$ python -q
>>> import numpy as np
>>> import numpy.linalg as la
>>> np.set_printoptions(precision=3, suppress=True, linewidth=100, sign=" ")
>>> m1 = np.load("x.npy")
>>> print(m1)
[[ 0.1    0.2    0.25   0.45 ]
 [ 0.2    0.267  0.533  0.   ]
 [ 0.111  0.222  0.37   0.296]
 [ 0.357  0.071  0.143  0.429]]
>>> # rows sum to 1
>>> print(np.argsort(-la.norm(m1, axis=0).round(6), kind="stable")[:3])
[ 2  3  0]
>>> print(np.abs(la.svd(m1)[2][-1]))
[ 0.179  0.847  0.484  0.131]
>>> U, s, Vt = la.svd(m1)
>>> print(s)
[ 1.029  0.473  0.228  0.013]
>>> print(np.argmax(s[:-1] / (s[1:] + 1e-6)) + 1)
3
>>> other = U[:, :3] @ np.diag(s[:3]) @ Vt[:3]
>>> print(round(float(la.norm(m1 - other, 2)), 3), np.round(s[3], 3))
0.013 0.013
>>> print(la.matrix_rank(m1, rtol=0.05))
3
>>> print(la.matrix_rank(other))
3
>>> print(round(np.abs(m1 - other).max(), 3))
0.008
>>> rng = np.random.default_rng(363422)
>>> idx = rng.integers(0, 3, 4)
>>> J = np.array([[2, 2, 0, 0], [1, 2, 0, -1], [-2, 0, 0, 1], [1, 1, 2, 1]]) * (idx[:, None] == idx)
>>> print(J)
[[ 2  0  0  0]
 [ 0  2  0  0]
 [-2  0  0  1]
 [ 1  0  2  1]]
>>> # 2 groups of indices that never mix
>>> x = np.array([1, 1, 2, 1])
>>> a = np.maximum(J @ x, 0)
>>> print(np.tanh(J @ x))
[ 0.964  0.964 -0.762  1.   ]
>>> print(J.T @ a)
[ 10   4  12   6]
>>> print(a)
[ 2  2  0  6]
>>> print(np.flatnonzero(a > 1e-9))
[ 0  1  3]
>>> u = np.array([-3, -2, -5]) + 0.5
>>> data = np.eye(3) - 2 * np.outer(u, u) / (u @ u)
>>> print(data)
[[ 0.565 -0.261 -0.783]
 [-0.261  0.843 -0.47 ]
 [-0.783 -0.47  -0.409]]
>>> print(la.norm(data, axis=0))
[ 1.  1.  1.]
>>> print(np.round(data.T @ data, 3) + 0)
[[ 1.  0.  0.]
 [ 0.  1.  0.]
 [ 0.  0.  1.]]
>>> print(np.round(data @ data.T, 3) + 0)
[[ 1.  0.  0.]
 [ 0.  1.  0.]
 [ 0.  0.  1.]]
>>> evals, V = la.eigh(data)
>>> print(evals)
[-1.  1.  1.]
>>> print(V @ np.diag(evals) @ V.T)
[[ 0.565 -0.261 -0.783]
 [-0.261  0.843 -0.47 ]
 [-0.783 -0.47  -0.409]]
>>> print(np.round(evals.sum(), 3), np.trace(data))
1.0 1.0
>>> print(np.unique(evals.round(6) + 0, return_counts=True)[1])
[ 1  2]
>>> print(np.round(V.T @ V, 3) + 0)
[[ 1.  0.  0.]
 [ 0.  1.  0.]
 [ 0.  0.  1.]]
>>> arr = np.array([[3, 0, 3],
...     [5, 1, 5],
...     [6, 2, 7],
...     [6, 3, 8],
...     [8, 3, 10],
...     [9, 5, 10],
...     [9, 5, 12],
...     [10, 5, 14],
...     [11, 5, 14],
...     [11, 5, 14],
...     [13, 5, 17]])
>>> cov = np.cov(arr, rowvar=False)
>>> print(round(float(np.corrcoef(arr[:, 1], arr[:, 0])[0, 1]), 3))
0.918
>>> print(np.polyfit(arr[:, 1], arr[:, 0], 1))
[ 1.479  3.029]
>>> print(cov)
[[  9.018   5.136  12.791]
 [  5.136   3.473   7.382]
 [ 12.791   7.382  18.655]]
>>> print(np.argwhere(np.triu(np.abs(np.corrcoef(arr.T)) > 0.8, 1)))
[[ 0  1]
 [ 0  2]
 [ 1  2]]
>>> print(np.corrcoef(arr.T))
[[ 1.     0.918  0.986]
 [ 0.918  1.     0.917]
 [ 0.986  0.917  1.   ]]
>>> print(arr.std(axis=0))
[ 2.863  1.777  4.118]
>>> print(np.argsort(-arr.std(axis=0).round(6), kind="stable"))
[ 2  0  1]
>>> other = np.c_[arr[:, :1] @ np.array([[2]]), np.array([5, 9, 5, 3, 7, 1, 2, 5, 3, 3, 5])]
>>> print(other)
[[  6   5]
 [ 10   9]
 [ 12   5]
 [ 12   3]
 [ 16   7]
 [ 18   1]
 [ 18   2]
 [ 20   5]
 [ 22   3]
 [ 22   3]
 [ 26   5]]
>>> print(np.round(la.lstsq(arr, other[:, 0])[0], 3) + 0)
[ 2.  0.  0.]
>>> print(np.round(la.norm(other - arr @ la.lstsq(arr, other)[0], axis=0), 3) + 0)
[ 0.     5.876]
>>> E = np.load("block2.npy")
>>> print(E)
[[ 5.  1.  0.]
 [ 0.  5.  1.]
 [ 0.  0.  5.]]
>>> x = np.array([2, 1, 0])
>>> y = E @ x
>>> print(y)
[ 11.   5.   0.]
>>> print(la.solve(E, y + E[:, 1]))
[ 2.  2.  0.]
>>> print(la.solve(E, y))
[ 2.  1.  0.]
>>> print(la.solve(E, E[:, 0]))
[ 1.  0.  0.]
>>> print(la.solve(E, -3 * y))
[-6. -3.  0.]
>>> other = E / np.sqrt((E ** 2).mean(axis=1, keepdims=True))
>>> print(la.matrix_rank(E - E.mean(axis=1, keepdims=True)))
2
>>> print(other[2])
[ 0.     0.     1.732]
>>> F = np.load("w.npy")
>>> print(F)
[[-2.  0.  0.]
 [ 0.  7.  9.]
 [ 0.  9.  7.]]
>>> u = np.array([0, 0, -1])
>>> print(np.polyval(u, F[2]))
[-1. -1. -1.]
>>> print(np.array([np.convolve(row, u, "same") for row in F]))
[[ 0.  2.  0.]
 [ 0.  0. -7.]
 [ 0.  0. -9.]]
>>> print(np.correlate(F[2], F[0], "full"))
[  0.   0.   0. -18. -14.]
>>> print(np.convolve(F[2], u))
[ 0.  0.  0. -9. -7.]
>>> W = np.array([[4, 3, 3, 3], [2, 1, 2, 1], [0, 5, 2, 2]])
>>> coef = np.array([1, 3, 1, 2])
>>> hid = np.maximum(F @ W + coef, 0)
>>> print(la.matrix_rank(hid))
2
>>> print((hid > 0).mean(axis=0))
[ 0.667  0.667  0.667  0.667]
>>> print((hid > 0).astype(int))
[[ 0  0  0  0]
 [ 1  1  1  1]
 [ 1  1  1  1]]
>>> Z = np.array([[0, 5, 0], [0, 1, 2], [4, 2, 4], [3, 0, 1]])
>>> print((hid @ Z).round(6).argmax(axis=1))
[ 0  2  2]
>>> x = np.array([1, 2, 0])
>>> print(np.einsum("ij,j->i", F, x))
[-2. 14. 18.]
>>> print(F @ np.eye(3)[1])
[ 0.  7.  9.]
>>> print((F * x).sum(axis=1))
[-2. 14. 18.]
>>> print(np.sign((F @ x).round(6)))
[-1.  1.  1.]
>>> K = np.array([[1, 2], [0, 3]])
>>> print(K)
[[ 1  2]
 [ 0  3]]
>>> evals, V = la.eig(K)
>>> print(np.sort(la.eigvals(K.T)))
[ 1.  3.]
>>> print(np.sort(la.eigvals(la.inv(K))))
[ 0.333  1.   ]
>>> print(K @ V[:, 0] - evals[0] * V[:, 0])
[ 0.  0.]
>>> other = K[0, 0] * K[1:] - np.outer(K[1:, 0], K[0])
>>> print(other)
[[ 0  3]]
>>> print(la.matrix_rank(other), la.matrix_rank(K))
1 2
>>> print(np.flatnonzero(~other.round(6).any(axis=1)))
[]
>>> print(np.round(la.eigvals(K).sum().real, 3))
4.0
>>> q, r_ = la.qr(K)
>>> print(q)
[[ 1.  0.]
 [-0.  1.]]
>>> print(q @ r_)
[[ 1.  2.]
 [ 0.  3.]]
>>> print(q.shape, r_.shape)
(2, 2) (2, 2)
>>> print(np.allclose(r_.T @ r_, K.T @ K))
True
>>> print(np.abs(np.diag(r_)))
[ 1.  3.]
>>> print(abs(r_[0, 0]), round(la.norm(K[:, 0]), 3))
1.0 1.0
